$ python3 -q
>>> import numpy as np
>>> import numpy.linalg as la
>>> np.set_printoptions(precision=2, suppress=True, linewidth=140, legacy="1.25")
>>> data = np.load("data.npy")
>>> data
array([[0, 0, 2],
       [2, 0, 0],
       [0, 2, 0]])
>>> x0 = np.array([1, 1, -1])
>>> target = data @ x0
>>> target
array([-2,  2,  2])
>>> print(la.solve(data, -2 * target))
[-2. -2.  2.]
>>> la.solve(data, target)
array([ 1.,  1., -1.])
>>> la.solve(data, target + data[:, 0])
array([ 2.,  1., -1.])
>>> la.solve(data, data[:, 2])
array([0., 0., 1.])
>>> print(la.solve(data.T, data[1]))
[0. 1. 0.]
>>> Y = np.array([[3, -5], [0, 0], [-4, 3]])
>>> Y.T @ data.T
array([[ -8,   6,   0],
       [  6, -10,   0]])
>>> t3 = np.stack([data, -1 * data, data[::-1]])
>>> la.det(t3)
array([ 8., -8., -8.])
>>> la.matrix_rank(t3.reshape(3, -1))
2
>>> F = np.load("x.npy")
>>> F
array([[-4,  0,  0,  0,  0,  0],
       [-5,  6,  0,  0,  0,  0],
       [ 9, -4,  0,  0,  0,  0],
       [ 0,  0, -4,  0,  0,  0],
       [ 0,  0, -5,  6,  0,  0],
       [ 0,  0,  9, -4,  0,  0],
       [ 0,  0,  0,  0, -4,  0],
       [ 0,  0,  0,  0, -5,  6],
       [ 0,  0,  0,  0,  9, -4]])
>>> la.svd(F, compute_uv=False)
array([12.72, 12.72, 12.72,  3.51,  3.51,  3.51])
>>> la.matrix_rank(F)
6
>>> print(round(float(la.norm(F)), 2))
22.85
>>> print(np.count_nonzero(F))
15
>>> F.mean(axis=0)
array([0.  , 0.22, 0.  , 0.22, 0.  , 0.22])
>>> left, sig, Vh = la.svd(F, full_matrices=False)
>>> np.round(left.T @ F @ Vh.T, 2) + 0
array([[12.72,  0.  ,  0.  ,  0.  ,  0.  ,  0.  ],
       [ 0.  , 12.72,  0.  ,  0.  ,  0.  ,  0.  ],
       [ 0.  ,  0.  , 12.72,  0.  ,  0.  ,  0.  ],
       [ 0.  ,  0.  ,  0.  ,  3.51,  0.  ,  0.  ],
       [ 0.  ,  0.  ,  0.  ,  0.  ,  3.51,  0.  ],
       [ 0.  ,  0.  ,  0.  ,  0.  ,  0.  ,  3.51]])
>>> left.shape, sig.shape, Vh.shape
((9, 6), (6,), (6, 6))
>>> round(np.sqrt((sig ** 2).sum()), 2), np.round(la.norm(F), 2)
(22.85, 22.85)
>>> sig / sig[0]
array([1.  , 1.  , 1.  , 0.28, 0.28, 0.28])
>>> np.cumsum(sig ** 2) / np.sum(sig ** 2)
array([0.31, 0.62, 0.93, 0.95, 0.98, 1.  ])
>>> print(np.allclose(left * sig @ Vh, F))
True
>>> t = np.radians(135)
>>> r_ = np.eye(6)
>>> r_[5, 5] = r_[0, 0] = np.cos(t)
>>> r_[5, 0], r_[0, 5] = -np.sin(t), np.sin(t)
>>> r_
array([[-0.71,  0.  ,  0.  ,  0.  ,  0.  ,  0.71],
       [ 0.  ,  1.  ,  0.  ,  0.  ,  0.  ,  0.  ],
       [ 0.  ,  0.  ,  1.  ,  0.  ,  0.  ,  0.  ],
       [ 0.  ,  0.  ,  0.  ,  1.  ,  0.  ,  0.  ],
       [ 0.  ,  0.  ,  0.  ,  0.  ,  1.  ,  0.  ],
       [-0.71,  0.  ,  0.  ,  0.  ,  0.  , -0.71]])
>>> Y = F @ r_.T
>>> round(la.det(r_), 2), round(float(np.trace(r_)), 2)
(1.0, 2.59)
>>> np.allclose(la.norm(F, axis=1), la.norm(Y, axis=1))
True
>>> np.allclose(F @ F.T, Y @ Y.T)
True
>>> x0 = np.array([4, 0, 2, 1, 3, 2])
>>> r_.T @ (r_ @ x0)
array([4., 0., 2., 1., 3., 2.])
>>> print(6 - la.matrix_rank(r_ - np.eye(6), tol=1e-8))
4
>>> np.abs(la.eigvals(r_))
array([1., 1., 1., 1., 1., 1.])
>>> print([p for p in range(1, 25) if np.allclose(la.matrix_power(r_, p), np.eye(6))])
[8, 16, 24]
>>> E = np.array([[-0.7, -0.3, 0.4, 0.6],
...     [0.6, 1.4, -1.8, 1.4],
...     [-1.4, 0.8, -0.9, -0.8]])
>>> E[:, 1] *= 20
>>> E
array([[-0.7, -6. ,  0.4,  0.6],
       [ 0.6, 28. , -1.8,  1.4],
       [-1.4, 16. , -0.9, -0.8]])
>>> np.round(la.norm(E, 2) / la.norm(E), 2)
1.0
>>> la.matrix_rank(E, rtol=0.1)
1
>>> np.argsort(-la.norm(E, axis=0).round(6), kind="stable")[:3]
array([1, 2, 3])
>>> left, sig, Vh = la.svd(E)
>>> sig
array([32.87,  2.06,  1.03])
>>> np.argmax(sig[:-1] / (sig[1:] + 1e-6)) + 1
1
>>> Y = left[:, :1] @ np.diag(sig[:1]) @ Vh[:1]
>>> Y
array([[ 0.01, -5.99,  0.37, -0.13],
       [-0.04, 28.02, -1.75,  0.6 ],
       [-0.02, 15.97, -1.  ,  0.34]])
>>> la.matrix_rank(Y)
1
>>> la.matrix_rank(E, rtol=0.05)
2
>>> J = np.diag(np.array([2, -3, -1, 1])) + 2 * np.eye(4, k=1) + 2 * np.eye(4, k=-1)
>>> print(J)
[[ 2.  2.  0.  0.]
 [ 2. -3.  2.  0.]
 [ 0.  2. -1.  2.]
 [ 0.  0.  2.  1.]]
>>> vals, V = la.eig(J)
>>> np.sort(la.eigvals(J @ J))
array([ 1.76,  4.73,  9.  , 23.51])
>>> J.sum(axis=0)
array([4., 1., 3., 3.])
>>> np.unravel_index(np.abs(J).argmax(), J.shape)
(1, 1)
>>> round(la.norm(J), 2)
6.24
>>> la.svd(J, compute_uv=False)
array([4.85, 3.  , 2.18, 1.33])
>>> print(J.sum(axis=1))
[4. 1. 3. 3.]
>>> J.shape
(4, 4)
>>> mat = np.load("run18.npy")
>>> print(mat)
[[-2  0 -1]
 [ 0  4  0]
 [-1  0 -2]]
>>> round(la.eigvals(mat).sum().real, 2)
0.0
>>> np.kron(np.eye(2, dtype=int), mat)
array([[-2,  0, -1,  0,  0,  0],
       [ 0,  4,  0,  0,  0,  0],
       [-1,  0, -2,  0,  0,  0],
       [ 0,  0,  0, -2,  0, -1],
       [ 0,  0,  0,  0,  4,  0],
       [ 0,  0,  0, -1,  0, -2]])
>>> C2 = E.T @ E
>>> np.allclose(C2, C2.T)
True
>>> C2
array([[   2.81,   -1.4 ,   -0.1 ,    1.54],
       [  -1.4 , 1076.  ,  -67.2 ,   22.8 ],
       [  -0.1 ,  -67.2 ,    4.21,   -1.56],
       [   1.54,   22.8 ,   -1.56,    2.96]])
>>> la.matrix_rank(C2)
3
>>> round(np.abs(la.eigvals(mat)).max(), 2)
4.0
>>> (mat - mat.T) / 2
array([[0., 0., 0.],
       [0., 0., 0.],
       [0., 0., 0.]])
>>> np.sort(np.abs(la.eigvals(mat)))
array([1., 3., 4.])
>>> print(np.allclose(mat, mat.T))
True
>>> vals, V = la.eig(mat)
>>> np.sort(la.eigvals(la.inv(mat)))
array([-1.  , -0.33,  0.25])
>>> vals
array([-1., -3.,  4.])
>>> vals, V = la.eigh(mat)
>>> x0 = np.array([2, 2, -1])
>>> V * np.maximum(vals, 0) @ V.T
array([[0., 0., 0.],
       [0., 4., 0.],
       [0., 0., 0.]])
>>> (np.sign(V[:, -1].round(6)) == np.sign(V[0, -1].round(6))).astype(int)
array([1, 0, 1])
>>> print(x0 @ mat @ x0)
10
>>> V * np.abs(vals) @ V.T
array([[2., 0., 1.],
       [0., 4., 0.],
       [1., 0., 2.]])
>>> np.abs(mat).sum(axis=1).max(), np.abs(vals).max()
(4, 4.0)
>>> A = np.load("a.npy")
>>> print(A)
[[ 0  0  0]
 [ 2  5  5]
 [ 2  5  5]
 [ 1  8  5]
 [ 0  0  0]
 [ 0  0  0]
 [ 0  0  0]
 [ 2  5  5]
 [ 2  5  5]
 [ 6  8  2]
 [ 6  8  2]
 [ 0  0  0]
 [ 0  0  0]
 [ 1  8  5]
 [ 1  8  5]
 [ 3 13 10]
 [ 0  0  0]
 [ 3 13 10]
 [ 0  0  0]
 [ 0  0  0]
 [ 0  0  0]
 [ 2  5  5]
 [ 1  8  5]
 [ 0  0  0]
 [ 0  0  0]
 [ 6  8  2]
 [ 6  8  2]]
>>> # rows 1 and 2 are equal
>>> D = la.norm(A[:, None] - A[None], axis=-1)
>>> print(D[2].round(6).argsort(kind="stable")[:4])
[1 2 7 8]
>>> print(D[2])
[7.35 0.   0.   3.16 7.35 7.35 7.35 0.   0.   5.83 5.83 7.35 7.35 3.16 3.16 9.49 7.35 9.49 7.35 7.35 7.35 0.   3.16 7.35 7.35 5.83 5.83]
>>> print(D.mean(axis=1).argmax())
15
>>> D[:5, :5]
array([[0.  , 7.35, 7.35, 9.49, 0.  ],
       [7.35, 0.  , 0.  , 3.16, 7.35],
       [7.35, 0.  , 0.  , 3.16, 7.35],
       [9.49, 3.16, 3.16, 0.  , 9.49],
       [0.  , 7.35, 7.35, 9.49, 0.  ]])
>>> D.shape
(27, 27)
>>> (D + 1e9 * np.eye(27)).round(6).argmin(axis=1)
array([ 4,  2,  1, 13,  0,  0,  0,  1,  1, 10,  9,  0,  0,  3,  3, 17,  0, 15,  0,  0,  0,  1,  3,  0,  0,  9,  9])
>>> print(la.norm(A - A.mean(axis=0), axis=1))
[ 5.3   2.44  2.44  4.43  5.3   5.3   5.3   2.44  2.44  5.8   5.8   5.3   5.3   4.43  4.43 11.47  5.3  11.47  5.3   5.3   5.3   2.44  4.43
  5.3   5.3   5.8   5.8 ]
>>> la.norm(A, axis=1)
array([ 0.  ,  7.35,  7.35,  9.49,  0.  ,  0.  ,  0.  ,  7.35,  7.35, 10.2 , 10.2 ,  0.  ,  0.  ,  9.49,  9.49, 16.67,  0.  , 16.67,  0.  ,
        0.  ,  0.  ,  7.35,  9.49,  0.  ,  0.  , 10.2 , 10.2 ])
